In [1]: import numpy as np

In [2]: from numpy import linalg as LA

In [3]: np.set_printoptions(suppress=True, linewidth=160)

In [4]: rnd = lambda a: np.round(a, 3) + 0

In [5]: data = np.load("run7.npy")

In [6]: data
Out[6]: 
array([[-26,   6,  14,  26,  -2, -17,  10],
       [ -2,   6,   2,   2,   4,   4,  -8],
       [-13,   0,   8,  12,  -3, -10,   6],
       [ -7,   6,   6,   6,   3,   1,  -8],
       [-13,   6,   6,  14,   1,  -7,   4],
       [-14,  -3,  11,  11,  -5, -11,   4],
       [-19,  15,   9,  21,   6,  -5,  -2],
       [-20,  -3,  11,  19,  -7, -19,  16]])

In [7]: B = data[0, 0] * data[1:] - np.outer(data[1:, 0], data[0])

In [8]: B
Out[8]: 
array([[   0, -144,  -24,    0, -108, -138,  228],
       [   0,   78,  -26,   26,   52,   39,  -26],
       [   0, -114,  -58,   26,  -92, -145,  278],
       [   0,  -78,   26,  -26,  -52,  -39,   26],
       [   0,  162,  -90,   78,  102,   48,   36],
       [   0, -276,   32,  -52, -194, -193,  242],
       [   0,  198,   -6,   26,  142,  154, -216]])

In [9]: rnd(data[:, 0] / data[0, 0])
Out[9]: array([1.   , 0.077, 0.5  , 0.269, 0.5  , 0.538, 0.731, 0.769])

In [10]: np.flatnonzero(~B.round(6).any(axis=1))
Out[10]: array([], dtype=int64)

In [11]: LA.matrix_rank(B), LA.matrix_rank(data)
Out[11]: (np.int64(2), np.int64(3))

In [12]: LA.cond(data) > 100
Out[12]: np.True_

In [13]: LA.matrix_rank(data, rtol=0.1)
Out[13]: np.int64(3)

In [14]: rk = LA.matrix_rank(data)

In [15]: rk
Out[15]: np.int64(3)

In [16]: N = LA.svd(data)[2][rk:].T

In [17]: [int(LA.matrix_rank(data[:i])) for i in range(1, len(data) + 1)]
Out[17]: [1, 2, 3, 3, 3, 3, 3, 3]

In [18]: [int(LA.matrix_rank(data[:, :j + 1])) for j in range(7)]
Out[18]: [1, 2, 3, 3, 3, 3, 3]

In [19]: np.allclose(data @ N, 0)
Out[19]: True

In [20]: [int(LA.matrix_rank(np.delete(data, i, axis=0))) for i in range(8)]
Out[20]: [3, 3, 3, 3, 3, 3, 3, 3]

In [21]: rnd(LA.norm(data, 1)), rnd(LA.norm(data, np.inf))
Out[21]: (np.float64(114.0), np.float64(101.0))

In [22]: rnd(LA.norm(data, axis=0))
Out[22]: array([44.989, 19.672, 25.671, 44.486, 12.207, 31.016, 23.58 ])

In [23]: rnd(LA.norm(data[4], 1)), rnd(LA.norm(data[4], np.inf))
Out[23]: (np.float64(51.0), np.float64(14.0))

In [24]: rnd(LA.norm(data, axis=1))
Out[24]: array([44.463, 12.   , 22.847, 15.199, 22.428, 24.678, 34.249, 39.459])

In [25]: LA.norm(data, axis=1).argmax()
Out[25]: np.int64(0)

In [26]: rnd(LA.norm(data, "nuc"))
Out[26]: np.float64(114.312)
